% ipython --no-banner

In [1]: import numpy as np

In [2]: np.set_printoptions(precision=1, suppress=True, linewidth=140)

In [3]: rnd = lambda a: np.round(a, 1) + 0

In [4]: B = np.array([[-2, -2], [2, -2], [-1, -2]])

In [5]: F = np.kron(np.eye(3, dtype=int), B)

In [6]: F
Out[6]: 
array([[-2, -2,  0,  0,  0,  0],
       [ 2, -2,  0,  0,  0,  0],
       [-1, -2,  0,  0,  0,  0],
       [ 0,  0, -2, -2,  0,  0],
       [ 0,  0,  2, -2,  0,  0],
       [ 0,  0, -1, -2,  0,  0],
       [ 0,  0,  0,  0, -2, -2],
       [ 0,  0,  0,  0,  2, -2],
       [ 0,  0,  0,  0, -1, -2]])

In [7]: vec = np.array([-1, -2, -3, -2, 1, 3])

In [8]: target = F @ vec

In [9]: rnd(np.linalg.lstsq(F, target)[0])
Out[9]: array([-1., -2., -3., -2.,  1.,  3.])

In [10]: target
Out[10]: array([ 6,  2,  5, 10, -2,  7, -8, -4, -7])

In [11]: rnd(np.linalg.pinv(F) @ F)
Out[11]: 
array([[1., 0., 0., 0., 0., 0.],
       [0., 1., 0., 0., 0., 0.],
       [0., 0., 1., 0., 0., 0.],
       [0., 0., 0., 1., 0., 0.],
       [0., 0., 0., 0., 1., 0.],
       [0., 0., 0., 0., 0., 1.]])

In [12]: rng = np.random.default_rng(7263)

In [13]: target = target + 0.1 * rng.normal(size=9)

In [14]: rnd(target)
Out[14]: array([ 6.1,  2. ,  5. , 10.1, -2. ,  7. , -8.1, -4. , -7. ])

In [15]: beta, *_ = np.linalg.lstsq(F, target)

In [16]: rnd(F.T @ (target - F @ beta))
Out[16]: array([0., 0., 0., 0., 0., 0.])

In [17]: rnd(beta)
Out[17]: array([-1., -2., -3., -2.,  1.,  3.])

In [18]: rnd(np.linalg.norm(target - F @ beta))
Out[18]: np.float64(0.1)

In [19]: [round(float(np.linalg.norm(np.linalg.solve(F.T @ F + lam * np.eye(6), F.T @ target))), 2) for lam in (0, 1, 10, 100)]
Out[19]: [5.32, 4.91, 2.94, 0.59]
